$ python -q
>>> import numpy as np
>>> import numpy.linalg as la
>>> np.set_printoptions(precision=3, suppress=True, linewidth=200, floatmode="fixed")
>>> def rnd(a):
...     return np.round(a, 3) + 0
... 
>>> mat = np.array([[3.0, 1.0, 0.0], [0.0, 3.0, 1.0], [0.0, 0.0, 3.0]])
>>> rnd(la.matrix_power(mat - np.diag(np.diag(mat)), 3))
array([[0.000, 0.000, 0.000],
       [0.000, 0.000, 0.000],
       [0.000, 0.000, 0.000]])
>>> mat @ mat
array([[9.000, 6.000, 1.000],
       [0.000, 9.000, 6.000],
       [0.000, 0.000, 9.000]])
>>> rnd(np.sort(la.eigvals(mat)))
array([3.000, 3.000, 3.000])
>>> la.matrix_rank(mat - mat[0, 0] * np.eye(3))
np.int64(2)
>>> rng = np.random.default_rng(8673)
>>> z = rng.permutation(3)
>>> z
array([2, 1, 0])
>>> M2 = mat[z][:, z]
>>> M2
array([[3.000, 0.000, 0.000],
       [1.000, 3.000, 0.000],
       [0.000, 1.000, 3.000]])
>>> rnd(la.det(M2)), rnd(la.det(mat[z]))
(np.float64(27.0), np.float64(-27.0))
>>> np.diag(M2)
array([3.000, 3.000, 3.000])
>>> rnd(np.sort(np.abs(la.eigvals(M2))))
array([3.000, 3.000, 3.000])
>>> M2 = mat / np.sqrt((mat ** 2).mean(axis=1, keepdims=True))
>>> la.matrix_rank(M2) == la.matrix_rank(mat)
np.True_
>>> rnd(M2[1])
array([0.000, 1.643, 0.548])
>>> M2 = mat / la.norm(mat, axis=1, keepdims=True)
>>> G = M2 @ M2.T
>>> rnd(G)
array([[1.000, 0.300, 0.000],
       [0.300, 1.000, 0.316],
       [0.000, 0.316, 1.000]])
>>> np.argwhere(np.triu(np.abs(G) > 0.95, 1))
array([], shape=(0, 2), dtype=int64)
>>> feats = np.load("case6.npy")
>>> feats
array([[1, 0, 0, 0],
       [0, 1, 0, 0],
       [0, 0, 2, 0],
       [0, 0, 0, 2]])
>>> # triangular, det is the product of the diagonal
>>> np.einsum("ii->", feats)
np.int64(6)
>>> np.kron(np.eye(2, dtype=int), feats)
array([[1, 0, 0, 0, 0, 0, 0, 0],
       [0, 1, 0, 0, 0, 0, 0, 0],
       [0, 0, 2, 0, 0, 0, 0, 0],
       [0, 0, 0, 2, 0, 0, 0, 0],
       [0, 0, 0, 0, 1, 0, 0, 0],
       [0, 0, 0, 0, 0, 1, 0, 0],
       [0, 0, 0, 0, 0, 0, 2, 0],
       [0, 0, 0, 0, 0, 0, 0, 2]])
>>> rnd(la.eigvals(feats))
array([1.000, 1.000, 2.000, 2.000])
>>> np.einsum("ij,ji->", feats, feats)
np.int64(10)
>>> M2 = feats / np.sqrt((feats ** 2).mean(axis=1, keepdims=True))
>>> la.matrix_rank(M2) == la.matrix_rank(feats)
np.True_
>>> M2[2]
array([0.000, 0.000, 2.000, 0.000])
>>> K = np.load("arr.npy")
>>> K
array([[ 1.700,  0.000, -0.900],
       [-3.100, -0.100, -0.500],
       [ 0.300, -2.300, -1.600]])
>>> G = K.T @ K
>>> rnd(G)
array([[12.590, -0.380, -0.460],
       [-0.380,  5.300,  3.730],
       [-0.460,  3.730,  3.620]])
>>> rnd(la.eigvalsh(G)[::-1])
array([12.669,  8.206,  0.635])
>>> np.allclose(G, G.T)
True
>>> f, g = feats[0], feats[2]
>>> f @ f
np.int64(1)
>>> f @ g
np.int64(0)
>>> p = (f @ g) / (f @ f) * f
>>> (g - p) @ f
np.float64(0.0)
>>> la.matrix_rank(np.outer(f, g))
np.int64(1)
>>> p
array([0.000, 0.000, 0.000, 0.000])
>>> W0 = np.array([[-2, -1, 0, 1], [2, 3, 4, 5], [6, 7, 8, 9]])
>>> W0
array([[-2, -1,  0,  1],
       [ 2,  3,  4,  5],
       [ 6,  7,  8,  9]])
>>> # rows and columns are dependent
>>> U, sig, Vt = la.svd(W0)
>>> np.argmax(sig[:-1] / (sig[1:] + 1e-6)) + 1
np.int64(2)
>>> M2 = U[:, :2] @ np.diag(sig[:2]) @ Vt[:2]
>>> la.matrix_rank(W0, rtol=0.05)
np.int64(2)
>>> rnd(np.abs(W0 - M2).max())
np.float64(0.0)
>>> rnd(la.norm(W0 - M2) / la.norm(W0))
np.float64(0.0)
>>> U, sig, Vt = la.svd(W0, full_matrices=False)
>>> rnd(np.sqrt((sig ** 2).sum())), rnd(la.norm(W0))
(np.float64(17.029), np.float64(17.029))
>>> rnd(np.abs(Vt[0]))
array([0.377, 0.454, 0.531, 0.608])
>>> rnd(Vt @ Vt.T)
array([[1.000, 0.000, 0.000],
       [0.000, 1.000, 0.000],
       [0.000, 0.000, 1.000]])
>>> rnd(U.T @ U)
array([[1.000, 0.000, 0.000],
       [0.000, 1.000, 0.000],
       [0.000, 0.000, 1.000]])
>>> la.cond(W0) > 100
np.True_
>>> th = np.radians(45)
>>> r_ = np.eye(4)
>>> r_[2, 2] = r_[1, 1] = np.cos(th)
>>> r_[2, 1], r_[1, 2] = -np.sin(th), np.sin(th)
>>> rnd(r_)
array([[ 1.000,  0.000,  0.000,  0.000],
       [ 0.000,  0.707,  0.707,  0.000],
       [ 0.000, -0.707,  0.707,  0.000],
       [ 0.000,  0.000,  0.000,  1.000]])
>>> M2 = W0 @ r_.T
>>> rnd(M2)
array([[-2.000, -0.707,  0.707,  1.000],
       [ 2.000,  4.950,  0.707,  5.000],
       [ 6.000, 10.607,  0.707,  9.000]])
>>> rnd(np.trace(la.pinv(W0) @ W0))
np.float64(2.0)
>>> np.allclose(W0[:-1].T @ la.lstsq(W0[:-1].T, W0[-1])[0], W0[-1])
True
>>> J = np.load("w.npy")
>>> J
array([[-1.000,  1.000,  0.000],
       [ 0.000, -1.000,  1.000],
       [ 0.000,  0.000, -1.000]])
>>> f = np.array([2, 1, 0])
>>> M2 = J + np.outer(f, np.eye(3)[1])
>>> rnd(la.det(M2) / la.det(J)), rnd(1 + la.solve(J, f)[1])
(np.float64(0.0), np.float64(0.0))
>>> M2
array([[-1.000,  3.000,  0.000],
       [ 0.000,  0.000,  1.000],
       [ 0.000,  0.000, -1.000]])
>>> la.matrix_rank(M2 - J)
np.int64(1)
>>> X = np.load("test1.npy")
>>> X
array([[1.000, 0.000, 0.000],
       [0.000, 0.500, 0.500],
       [0.000, 0.500, 0.500]])
>>> # 2 blocks once reordered
>>> w, V = la.eigh(X)
>>> np.unique(w.round(6) + 0, return_counts=True)[1]
array([1, 2])
>>> rnd(la.svd(X, compute_uv=False))
array([1.000, 1.000, 0.000])
>>> rnd(V.T @ V)
array([[1.000, 0.000, 0.000],
       [0.000, 1.000, 0.000],
       [0.000, 0.000, 1.000]])
>>> rnd(V.T @ X @ V)
array([[0.000, 0.000, 0.000],
       [0.000, 1.000, 0.000],
       [0.000, 0.000, 1.000]])
>>> rnd(la.eigvalsh(X @ X))
array([0.000, 1.000, 1.000])
>>> la.matrix_rank(X, rtol=0.1)
np.int64(2)
>>> rnd(la.norm(X, 2) / la.norm(X))
np.float64(0.707)
>>> [round(float(x), 3) for x in la.svd(X, compute_uv=False)[:3]]
[1.0, 1.0, 0.0]
>>> hat = np.triu(np.array([[-3, 3, -3], [0, 2, -2], [1, -1, 0]]), 1) + np.eye(3)
>>> M2 = hat @ mat @ la.inv(hat)
>>> hat @ mat - mat @ hat
array([[0.000, 0.000, 5.000],
       [0.000, 0.000, 0.000],
       [0.000, 0.000, 0.000]])
>>> M2
array([[3.000, 1.000, 5.000],
       [0.000, 3.000, 1.000],
       [0.000, 0.000, 3.000]])
>>> A = 0.5 ** np.abs(np.subtract.outer(np.arange(2), np.arange(2)))
>>> A
array([[1.000, 0.500],
       [0.500, 1.000]])
>>> low = la.cholesky(A)
>>> rnd(np.prod(np.diag(low)) ** 2), rnd(la.det(A))
(np.float64(0.75), np.float64(0.75))
>>> rnd(low)
array([[1.000, 0.000],
       [0.500, 0.866]])
>>> M2 = np.array([[3, 3, 3, 0], [-2, 0, 2, 0], [3, 3, -1, 2], [-1, 3, 1, 0]])
>>> data = np.triu(M2, 1)
>>> data
array([[0, 3, 3, 0],
       [0, 0, 2, 0],
       [0, 0, 0, 2],
       [0, 0, 0, 0]])
>>> U, sig, Vt = la.svd(data, full_matrices=False)
>>> np.allclose(U * sig @ Vt, data)
True
>>> rnd(np.abs(Vt[0]))
array([0.000, 0.626, 0.780, 0.000])
>>> rnd(Vt @ Vt.T)
array([[1.000, 0.000, 0.000, 0.000],
       [0.000, 1.000, 0.000, 0.000],
       [0.000, 0.000, 1.000, 0.000],
       [0.000, 0.000, 0.000, 1.000]])
>>> rnd(U.T @ data @ Vt.T)
array([[4.497, 0.000, 0.000, 0.000],
       [0.000, 2.000, 0.000, 0.000],
       [0.000, 0.000, 1.334, 0.000],
       [0.000, 0.000, 0.000, 0.000]])
>>> (sig > 1e-8).sum()
np.int64(3)
>>> M2 = np.array([[0, 5], [5, 5]])
>>> basis = np.kron(M2, data)
>>> rnd(la.norm(basis, 2)), rnd(la.norm(M2, 2) * la.norm(data, 2))
(np.float64(36.378), np.float64(36.378))
>>> basis
array([[ 0,  0,  0,  0,  0, 15, 15,  0],
       [ 0,  0,  0,  0,  0,  0, 10,  0],
       [ 0,  0,  0,  0,  0,  0,  0, 10],
       [ 0,  0,  0,  0,  0,  0,  0,  0],
       [ 0, 15, 15,  0,  0, 15, 15,  0],
       [ 0,  0, 10,  0,  0,  0, 10,  0],
       [ 0,  0,  0, 10,  0,  0,  0, 10],
       [ 0,  0,  0,  0,  0,  0,  0,  0]])
>>> basis.shape
(8, 8)
